% ipython --no-banner

In [1]: import numpy as np

In [2]: np.set_printoptions(precision=4, suppress=True, linewidth=200, floatmode="fixed")

In [3]: Y = np.array([[3], [2], [0], [2]])

In [4]: Z = np.array([[-1, 3, -3, 3, 0, 0, 1, 3, 3, -1, -3]])

In [5]: rng = np.random.default_rng(976920)

In [6]: F = Y @ Z + 0.3 * rng.normal(size=(4, 11))

In [7]: F
Out[7]: 
array([[-3.1379,  8.8053, -8.9128,  9.5725, -0.3820, -0.0738,  3.0780,  9.0812,  9.4176, -2.4261, -9.0582],
       [-2.4562,  5.9389, -5.7226,  5.7271,  0.0397,  0.1961,  1.7344,  6.4826,  5.9680, -1.7977, -6.0965],
       [ 0.3115, -0.1147, -0.0121,  0.0981,  0.1033, -0.0909,  0.2402, -0.0809, -0.0207,  0.2580, -0.0897],
       [-1.9111,  5.9301, -6.2191,  6.1792, -0.0024,  0.2250,  2.5084,  5.8905,  5.7500, -1.7783, -6.2811]])

In [8]: U, sigma, Vh = np.linalg.svd(F)

In [9]: np.argmax(sigma[:-1] / (sigma[1:] + 1e-6)) + 1
Out[9]: np.int64(1)

In [10]: Y = U[:, :1] @ np.diag(sigma[:1]) @ Vh[:1]

In [11]: round(np.abs(F - Y).max(), 4)
Out[11]: np.float64(0.43)

In [12]: np.linalg.matrix_rank(F, rtol=0.05)
Out[12]: np.int64(1)

In [13]: round(np.linalg.norm(F - Y, 2), 4), round(sigma[1], 4)
Out[13]: (np.float64(1.0314), np.float64(1.0314))

In [14]: vec = np.array([-2, 1, 2, 1, -1, 2, -1, -3, 0, 1, 1])

In [15]: h1 = np.maximum(F @ vec, 0)

In [16]: np.maximum(F @ (3 * vec), 0)
Out[16]: array([0.0000, 0.0000, 0.0000, 0.0000])

In [17]: np.tanh(F @ vec)
Out[17]: array([-1.0000, -1.0000, -0.6517, -1.0000])

In [18]: h1
Out[18]: array([0.0000, 0.0000, 0.0000, 0.0000])

In [19]: np.maximum(F @ vec, 0) - np.maximum(-F @ vec, 0)
Out[19]: array([-34.7435, -23.5909,  -0.7783, -24.2936])

In [20]: F.T @ h1
Out[20]: array([0.0000, 0.0000, 0.0000, 0.0000, 0.0000, 0.0000, 0.0000, 0.0000, 0.0000, 0.0000, 0.0000])

In [21]: W1 = np.array([[-5, 2, 0, 4, -4],
    ...:     [-4, 2, 0, 2, -5],
    ...:     [1, 2, 3, -4, 3],
    ...:     [-3, -4, -4, 4, 4],
    ...:     [-5, 2, -1, 3, 0],
    ...:     [-3, 3, -2, 3, 2],
    ...:     [0, -2, 3, 4, 3],
    ...:     [-2, 1, 3, 5, -3],
    ...:     [3, 4, -2, -2, 3],
    ...:     [2, -4, -5, 5, -3],
    ...:     [2, 5, -1, 2, 0]])

In [22]: b = np.array([5, 8, -9, 3, 0])

In [23]: H = np.maximum(F @ W1 + b, 0)

In [24]: H
Out[24]: 
array([[ 0.0000,  0.0000,  0.0000, 89.2684,  0.0000],
       [ 0.0000,  0.0000,  0.0000, 57.7929,  0.0000],
       [ 3.7871,  5.7862,  0.0000,  6.2031,  0.0000],
       [ 0.0000,  0.0000,  0.0000, 64.0090,  0.0000]])

In [25]: (H > 0).astype(int)
Out[25]: 
array([[0, 0, 0, 1, 0],
       [0, 0, 0, 1, 0],
       [1, 1, 0, 1, 0],
       [0, 0, 0, 1, 0]])

In [26]: Z = np.array([[-1, -2, -5], [2, -4, -3], [-1, 3, -2], [-3, 1, 1], [3, -2, -4]])

In [27]: H @ Z
Out[27]: 
array([[-267.8053,   89.2684,   89.2684],
       [-173.3786,   57.7929,   57.7929],
       [ -10.8240,  -24.5157,  -30.0908],
       [-192.0269,   64.0090,   64.0090]])
